In [1]: import numpy as np

In [2]: from numpy import linalg as LA

In [3]: np.set_printoptions(precision=3, suppress=True, linewidth=100)

In [4]: W0 = np.array([[1, 1, 1, 1, -1, -1, -1, -1],
   ...:     [1, -1, 1, -1, -1, 1, -1, 1],
   ...:     [1, -1, 1, -1, 1, -1, 1, -1],
   ...:     [1, 1, 1, 1, 1, 1, 1, 1],
   ...:     [1, 1, -1, -1, 1, 1, -1, -1],
   ...:     [1, -1, -1, 1, -1, 1, 1, -1],
   ...:     [1, 1, -1, -1, -1, -1, 1, 1],
   ...:     [1, -1, -1, 1, 1, -1, -1, 1]])

In [5]: rng = np.random.default_rng(10)

In [6]: labels = rng.permutation(8)

In [7]: labels
Out[7]: array([1, 2, 3, 4, 6, 7, 5, 0])

In [8]: A2 = W0[labels][:, labels]

In [9]: round(float(LA.det(A2)), 3), round(float(LA.det(W0[labels])), 3)
Out[9]: (4096.0, -4096.0)

In [10]: np.diag(A2)
Out[10]: array([-1,  1,  1,  1,  1,  1,  1,  1])

In [11]: E = np.load("test0.npy")

In [12]: E
Out[12]: 
array([[-0.359, -0.325,  0.337, -1.854, -0.249,  0.757, -0.064, -0.837,  1.555,  0.438, -0.266,
        -0.077,  0.881, -0.642],
       [-0.239, -1.226,  1.048, -0.486,  0.598,  0.043, -1.021,  0.907, -0.937,  0.581,  0.763,
         1.079, -0.064, -0.956],
       [-0.359,  0.507, -1.134,  0.134, -0.68 , -1.318, -0.984,  1.2  ,  1.073,  0.125, -0.591,
         0.771,  0.148, -0.756],
       [ 0.239, -0.893, -0.991,  0.054,  1.812, -0.133,  0.438,  0.392,  0.791, -1.175,  0.589,
        -0.707,  0.004, -0.814],
       [-0.12 , -0.31 , -0.494,  0.61 , -0.977, -0.812,  0.929, -1.234, -0.44 ,  0.304,  1.279,
         0.258,  0.676, -1.352],
       [ 0.12 ,  0.537,  0.476,  0.728,  0.639, -0.025,  0.629,  0.69 ,  1.052,  2.129,  0.79 ,
        -0.595, -0.193,  0.049],
       [ 0.   ,  0.757, -1.231,  0.501, -0.123,  1.956, -1.334, -0.152, -0.22 ,  0.187,  0.851,
        -0.135,  0.074, -0.432],
       [-1.077, -0.371, -0.791, -0.327,  0.003,  0.297,  0.751,  0.207,  0.472, -0.104,  1.103,
         1.542, -0.142,  1.558],
       [-0.239, -0.091, -1.149, -1.537, -0.481, -0.057,  0.681,  0.597, -0.991,  0.711, -0.052,
        -0.902, -1.335, -0.333],
       [-0.479,  1.256,  0.622, -0.275, -0.254,  0.627,  1.171,  1.504, -0.428, -0.843,  0.226,
        -0.013,  1.141, -0.627],
       [ 1.317,  0.386,  0.427, -0.881, -0.729, -0.738, -0.752,  0.306,  0.364, -0.643,  1.75 ,
        -0.587, -0.021,  0.684],
       [-2.275,  0.537,  0.482,  0.001,  0.382, -0.739, -0.821, -0.485, -0.125, -0.307,  0.536,
        -1.125, -0.152,  0.137],
       [-0.479, -1.317,  0.601,  0.898, -1.544,  0.772,  0.151,  0.666,  0.861, -0.579,  0.068,
        -0.642, -0.93 , -0.254],
       [-0.12 , -1.218, -0.653,  0.159, -0.313, -0.119, -0.309,  0.653, -0.547,  0.586, -0.205,
        -1.042,  1.925,  0.969]])

In [13]: labels = rng.permutation(14)

In [14]: labels
Out[14]: array([ 9,  5,  8,  2, 11,  7,  6,  1,  4, 12, 10, 13,  3,  0])

In [15]: A2 = E[labels][:, labels]

In [16]: np.round(np.trace(A2), 3)
Out[16]: np.float64(-5.962)

In [17]: np.diag(A2)
Out[17]: 
array([-0.843, -0.025, -0.991, -1.134, -1.125,  0.207, -1.334, -1.226, -0.977, -0.93 ,  1.75 ,
        0.969,  0.054, -0.359])

In [18]: np.sort(np.abs(LA.eigvals(A2)))
Out[18]: array([3., 3., 3., 3., 3., 3., 3., 3., 3., 3., 3., 3., 3., 3.])
